% ipython --no-banner

In [1]: import numpy as np

In [2]: from numpy import linalg as LA

In [3]: np.set_printoptions(suppress=True, linewidth=140)

In [4]: F = np.loadtxt("data.csv", delimiter=",")

In [5]: F
Out[5]: 
array([[11.,  8.,  6., 10.,  4., 11.,  5., 14.],
       [ 0.,  0.,  0.,  0.,  0.,  0.,  0.,  0.],
       [ 5.,  4.,  3.,  3.,  1.,  8.,  0.,  7.],
       [ 4.,  3.,  5.,  5.,  0.,  6.,  3.,  8.],
       [ 9.,  6.,  8.,  5.,  2.,  9.,  6.,  9.],
       [10.,  6.,  6.,  5.,  1., 11.,  3., 10.],
       [ 3.,  5.,  7.,  2.,  4.,  4.,  5.,  7.],
       [ 7.,  4.,  6.,  5.,  0.,  6.,  6.,  8.],
       [ 5.,  5.,  7.,  4.,  4.,  5.,  5.,  8.],
       [ 2.,  1.,  1.,  0.,  0.,  3.,  0.,  3.],
       [ 5.,  3.,  4.,  0.,  0.,  5.,  3.,  5.],
       [ 2.,  3.,  2.,  2.,  3.,  1.,  2.,  3.],
       [ 6.,  5.,  4.,  5.,  3.,  5.,  5.,  9.],
       [ 6.,  6.,  7.,  4.,  3.,  9.,  2., 11.],
       [ 8.,  6.,  6.,  3.,  1., 10.,  3.,  9.],
       [ 3.,  2.,  0.,  3.,  1.,  3.,  0.,  2.],
       [ 5.,  4.,  3.,  3.,  1.,  8.,  0.,  7.]])

In [6]: # rows 2 and 16 are equal

In [7]: x0 = np.array([0, 0, -1, 1, 2, 1, 0, 3])

In [8]: F * x0
Out[8]: 
array([[ 0.,  0., -6., 10.,  8., 11.,  0., 42.],
       [ 0.,  0., -0.,  0.,  0.,  0.,  0.,  0.],
       [ 0.,  0., -3.,  3.,  2.,  8.,  0., 21.],
       [ 0.,  0., -5.,  5.,  0.,  6.,  0., 24.],
       [ 0.,  0., -8.,  5.,  4.,  9.,  0., 27.],
       [ 0.,  0., -6.,  5.,  2., 11.,  0., 30.],
       [ 0.,  0., -7.,  2.,  8.,  4.,  0., 21.],
       [ 0.,  0., -6.,  5.,  0.,  6.,  0., 24.],
       [ 0.,  0., -7.,  4.,  8.,  5.,  0., 24.],
       [ 0.,  0., -1.,  0.,  0.,  3.,  0.,  9.],
       [ 0.,  0., -4.,  0.,  0.,  5.,  0., 15.],
       [ 0.,  0., -2.,  2.,  6.,  1.,  0.,  9.],
       [ 0.,  0., -4.,  5.,  6.,  5.,  0., 27.],
       [ 0.,  0., -7.,  4.,  6.,  9.,  0., 33.],
       [ 0.,  0., -6.,  3.,  2., 10.,  0., 27.],
       [ 0.,  0., -0.,  3.,  2.,  3.,  0.,  6.],
       [ 0.,  0., -3.,  3.,  2.,  8.,  0., 21.]])

In [9]: F @ x0
Out[9]: array([65.,  0., 31., 30., 37., 42., 28., 29., 34., 11., 16., 16., 39., 45., 36., 14., 31.])

In [10]: np.sign((F @ x0).round(6))
Out[10]: array([1., 0., 1., 1., 1., 1., 1., 1., 1., 1., 1., 1., 1., 1., 1., 1., 1.])

In [11]: np.einsum("ij,j->i", F, x0)
Out[11]: array([65.,  0., 31., 30., 37., 42., 28., 29., 34., 11., 16., 16., 39., 45., 36., 14., 31.])

In [12]: LA.norm(F @ x0) <= LA.norm(F, 2) * LA.norm(x0) + 1e-9
Out[12]: np.True_

In [13]: F @ np.ones(8)
Out[13]: array([69.,  0., 31., 34., 54., 52., 37., 42., 43., 10., 25., 18., 42., 48., 46., 14., 31.])

In [14]: F @ np.eye(8)[3]
Out[14]: array([10.,  0.,  3.,  5.,  5.,  5.,  2.,  5.,  4.,  0.,  0.,  2.,  5.,  4.,  3.,  3.,  3.])
